$ python -q
>>> import numpy as np
>>> from numpy import linalg as LA
>>> np.set_printoptions(precision=1, suppress=True, linewidth=120, floatmode="fixed")
>>> basis = np.sign(np.array([[3, 0, -1, -3], [0, -4, 0, 3], [-4, 4, 0, 5], [1, -4, 3, 5]]))
>>> other = (np.tril(basis, -1) + np.eye(4)) @ (np.triu(basis, 1) + np.eye(4))
>>> vals = np.array([-1, -1, -1, 2])
>>> M = np.rint(other * vals @ LA.inv(other)) + 0
>>> print(M)
[[  5.0  -6.0   3.0  -3.0]
 [ -6.0   5.0  -3.0   3.0]
 [-18.0  18.0 -10.0   9.0]
 [  0.0   0.0   0.0  -1.0]]
>>> print(np.einsum("ij,ji->", M, M))
7.0
>>> print(np.poly(M))
[ 1.0  1.0 -3.0 -5.0 -2.0]
>>> print(np.einsum("ii->", M))
-1.0
>>> print(round(LA.det(M[::-1]), 1))
-2.0
>>> print(round(LA.eigvals(M).sum().real, 1))
-1.0
>>> f, g = M[0], M[3]
>>> print(f @ f)
79.0
>>> print(f @ g)
3.0
>>> p = (f @ g) / (f @ f) * f
>>> print(round(float(LA.norm(f + g) ** 2 + LA.norm(f - g) ** 2), 1))
160.0
>>> print((g - p) @ f)
0.0
>>> print(p)
[ 0.2 -0.2  0.1 -0.1]
>>> print(np.outer(f, g))
[[ 0.0  0.0  0.0 -5.0]
 [-0.0 -0.0 -0.0  6.0]
 [ 0.0  0.0  0.0 -3.0]
 [-0.0 -0.0 -0.0  3.0]]
>>> data = np.load("sample17.npy")
>>> print(data)
[[  0   0   1  -7   0  -5  14   4]
 [  0   0  -6  -5  -5  -3   3  -1]
 [ -1   6   0   0  10   0   1   6]
 [  7   5   0   0  -3  -3  -8 -10]
 [  0   5 -10   3   0  11   7 -14]
 [  5   3   0   3 -11   0  -9  17]
 [-14  -3  -1   8  -7   9   0  -5]
 [ -4   1  -6  10  14 -17   5   0]]
>>> # skew, so no eigenvalue has a real part
>>> G = data.T @ data
>>> print(G)
[[ 287   82   38 -137  -44  -79 -122   79]
 [  82  105  -53   10   47   -4  -21  -18]
 [  38  -53  174  -75  -47   -4 -104  155]
 [-137   10  -75  256   76  -15  -69  -54]
 [ -44   47  -47   76  500 -277  188  -57]
 [ -79   -4   -4  -15 -277  534  -63 -186]
 [-122  -21 -104  -69  188  -63  425 -112]
 [  79  -18  155  -54  -57 -186 -112  663]]
>>> print(np.diag(G))
[287 105 174 256 500 534 425 663]
>>> x = np.array([1, 0, 2, 2, 2, 1, 3, 3])
>>> print(np.round(LA.eigvals(data).real, 1) + 0)
[0.0 0.0 0.0 0.0 0.0 0.0 0.0 0.0]
>>> q = LA.solve(np.eye(8) - data, np.eye(8) + data)
>>> print(round(LA.det(q), 1))
1.0
>>> print(np.round(q @ q.T, 1) + 0)
[[1.0 0.0 0.0 0.0 0.0 0.0 0.0 0.0]
 [0.0 1.0 0.0 0.0 0.0 0.0 0.0 0.0]
 [0.0 0.0 1.0 0.0 0.0 0.0 0.0 0.0]
 [0.0 0.0 0.0 1.0 0.0 0.0 0.0 0.0]
 [0.0 0.0 0.0 0.0 1.0 0.0 0.0 0.0]
 [0.0 0.0 0.0 0.0 0.0 1.0 0.0 0.0]
 [0.0 0.0 0.0 0.0 0.0 0.0 1.0 0.0]
 [0.0 0.0 0.0 0.0 0.0 0.0 0.0 1.0]]
>>> F = np.load("arr.npy")
>>> print(F)
[[ 1.8 -0.5  1.3  8.0  2.9  0.2]
 [-0.4 -0.6 -0.4  0.5  1.9  1.2]
 [-0.5 -0.5 -0.2  7.0 -0.2  1.2]
 [-0.2  0.2 -0.2 -7.0 -0.3  0.0]
 [ 0.2 -0.7 -0.5 -4.0  0.8  0.0]
 [-0.1 -1.5  0.9  3.5  0.5 -0.6]
 [ 0.5  0.1  0.7 -3.5 -0.9 -1.0]]
>>> # column 3 dominates
>>> other = np.array([[9, 2], [3, -5], [6, 1], [-2, -7], [4, 4], [-4, 4]])
>>> print(np.einsum("ij->j", F))
[ 1.3 -3.5  1.6  4.5  4.7  1.0]
>>> w1 = np.array([[1, 5], [6, 8], [4, 2], [3, 3], [7, 1], [8, 3]])
>>> b = np.array([2, 0])
>>> act = np.maximum(F @ w1 + b, 0)
>>> print(act)
[[51.9 35.1]
 [20.8  0.0]
 [26.9 17.5]
 [ 0.0  0.0]
 [ 0.0  0.0]
 [ 5.7  0.0]
 [ 0.0  0.0]]
>>> print(LA.matrix_rank(act))
2
>>> print((act > 0).mean(axis=0))
[0.6 0.3]
>>> basis = np.array([[8, 4], [-3, -1]])
>>> print(act @ basis)
[[309.9 172.5]
 [166.4  83.2]
 [162.7  90.1]
 [  0.0   0.0]
 [  0.0   0.0]
 [ 45.6  22.8]
 [  0.0   0.0]]
>>> print(w1 @ basis)
[[-7 -1]
 [24 16]
 [26 14]
 [15  9]
 [53 27]
 [55 29]]
>>> print((act @ basis).round(6).argmax(axis=1))
[0 0 0 0 0 0 0]
>>> x = np.array([-2, 5])
>>> y = act @ x
>>> b, lr = np.zeros(2), 1 / LA.norm(act, 2) ** 2
>>> for i in range(15):
...     b -= lr * act.T @ (act @ b - y)
...     if i % 5 == 0: print(i, round(LA.norm(act @ b - y), 1))
... 
0 60.2
5 52.9
10 46.4
>>> print(round(float(LA.cond(act)), 1))
6.2
>>> A = np.loadtxt("test7.csv", delimiter=",")
>>> print(A)
[[ 1.0 -0.9  1.0  0.9]
 [ 0.7 -0.6  0.6  0.6]
 [-0.1  0.4  0.7 -1.0]
 [ 0.2 -0.3 -0.3  0.8]
 [-1.0  0.9 -1.0  0.0]
 [-0.4  0.6  0.6 -1.0]
 [ 0.4 -0.5 -0.1  0.9]
 [ 0.7 -0.5  0.9 -0.4]
 [ 0.8 -0.8  0.7  0.9]
 [ 1.0 -0.9  1.0  0.1]
 [-0.7  0.8  0.0 -1.0]
 [ 0.6 -0.6  0.4  0.8]
 [-0.7  0.5 -0.7 -0.3]
 [ 1.0 -0.9  0.9  0.9]
 [-0.2  0.2 -0.1 -0.3]
 [ 0.1  0.2  0.8 -1.0]
 [-0.9  0.8 -0.7 -0.9]
 [ 0.5 -0.6 -0.3  1.0]
 [-0.5  0.3 -0.7  0.3]
 [-0.7  0.7 -0.3 -1.0]
 [ 0.2 -0.3 -0.4  0.9]
 [-0.2  0.1 -0.1 -0.2]
 [-0.9  0.9 -0.9 -0.9]
 [-0.3  0.0 -0.7  0.8]]
>>> Xc = A - A.mean(axis=0)
>>> left, s, vt = LA.svd(Xc, full_matrices=False)
>>> print(np.abs(vt[0]).argmax())
0
>>> print(np.searchsorted(np.cumsum(s ** 2) / (s ** 2).sum(), 0.9) + 1)
2
>>> print(round((s ** 2).sum() ** 2 / (s ** 4).sum(), 1))
1.7
>>> print(np.round(s ** 2 / (s ** 2).sum(), 1) + 0)
[0.7 0.3 0.0 0.0]
>>> blk = np.stack([A, 2 * A, A[::-1]])
>>> print(LA.matrix_rank(blk))
[4 4 4]
>>> print(blk.shape)
(3, 24, 4)
>>> print((blk @ A.T).shape)
(3, 24, 24)
>>> G = A.T @ A
>>> print(np.round(LA.svd(A, compute_uv=False) ** 2, 1) + 0)
[32.1 11.5  0.5  0.0]
>>> print(G)
[[10.2 -9.4  7.9  7.8]
 [-9.4  9.2 -6.0 -9.0]
 [ 7.9 -6.0 10.3  0.9]
 [ 7.8 -9.0  0.9 14.4]]
>>> print(np.allclose(G, G.T))
True
>>> print((A @ A.T).shape)
(24, 24)
